$ ipython --no-banner

In [1]: import numpy as np

In [2]: np.set_printoptions(precision=1, suppress=True, linewidth=160)

In [3]: sigma = 20 * 0.5 ** np.arange(5)

In [4]: rng = np.random.default_rng(38071)

In [5]: X = rng.normal(size=(28, 5)) * rng.permutation(sigma)

In [6]: X
Out[6]: 
array([[  2.4,   6.6, -31. ,  -3.4,   0.1],
       [  1.5,  -0.6, -13.1,  10.3,  -1.5],
       [ -2.7,  -3. ,  -3.2,  10.7,  -0.6],
       [  1.9,  13.7, -18.2,   8.2,  -0.8],
       [  2.5,  -2.2,  27.4,  -4.1,   0.9],
       [  2.1,  -1.1, -44.2, -10.7,   0.7],
       [ -1.4,  -0.6,  17.3,  12.2,  -0.3],
       [ -1.1,  -1. ,  11.1, -34.5,  -1. ],
       [  1.6,   1.2, -38.9,  -8.3,  -2.6],
       [ -3. ,  -1.4,  15.1,  -3.3,  -0.6],
       [  5. ,  -0.6,  -6.5,  -8.5,  -1.3],
       [  2.9,   4.1,  32.7,  15.8,  -0.4],
       [ -0.1,  -5. ,  29.5,   8.4,   0.1],
       [ -0.2,  -0.5,  -3.8,  -8.1,  -1.4],
       [  1.6,   5.1,  -1.2, -10.5,  -1. ],
       [  0.3,  -3.4, -15.3,  13.6,  -0.6],
       [ -1.8,   4.2, -34.6,  18.5,  -1.8],
       [  1.1,   3.7,   3.2, -13.7,   0.4],
       [ -4.8,   0.5,  -3.1,   7.6,   0.7],
       [ -3.2,   4.3,  14.9, -17.2,  -1.7],
       [  1.5,   8. ,  14.9,  17. ,   0.2],
       [ -2.5,   5.9,  -6.2,   0.4,  -1.3],
       [  3.5,   9.8, -15.9, -15. ,   1. ],
       [ -1.6,   7.9,  -4.4, -12.1,   0.9],
       [  2.2,   1.2,  26.7,   9.4,   2.3],
       [  3.1,  -3.4, -21.5,  -3.7,  -0.1],
       [  1.8,   2.6,  -0.4,  -4.8,  -1.3],
       [ -5.5, -11. ,  -6.2,  16.2,  -1.5]])

In [7]: vec = np.array([-7, 8, 5, -7, -5])

In [8]: X @ np.eye(5)[1]
Out[8]: 
array([  6.6,  -0.6,  -3. ,  13.7,  -2.2,  -1.1,  -0.6,  -1. ,   1.2,  -1.4,  -0.6,   4.1,  -5. ,  -0.5,   5.1,  -3.4,   4.2,   3.7,   0.5,   4.3,   8. ,
         5.9,   9.8,   7.9,   1.2,  -3.4,   2.6, -11. ])

In [9]: np.sign((X @ vec).round(6))
Out[9]: array([-1., -1., -1., -1.,  1., -1.,  1.,  1., -1.,  1., -1.,  1.,  1.,  1.,  1., -1., -1.,  1., -1.,  1.,  1.,  1.,  1.,  1.,  1., -1.,  1., -1.])

In [10]: np.linalg.norm(X @ vec) <= np.linalg.norm(X, 2) * np.linalg.norm(vec) + 1e-9
Out[10]: np.True_
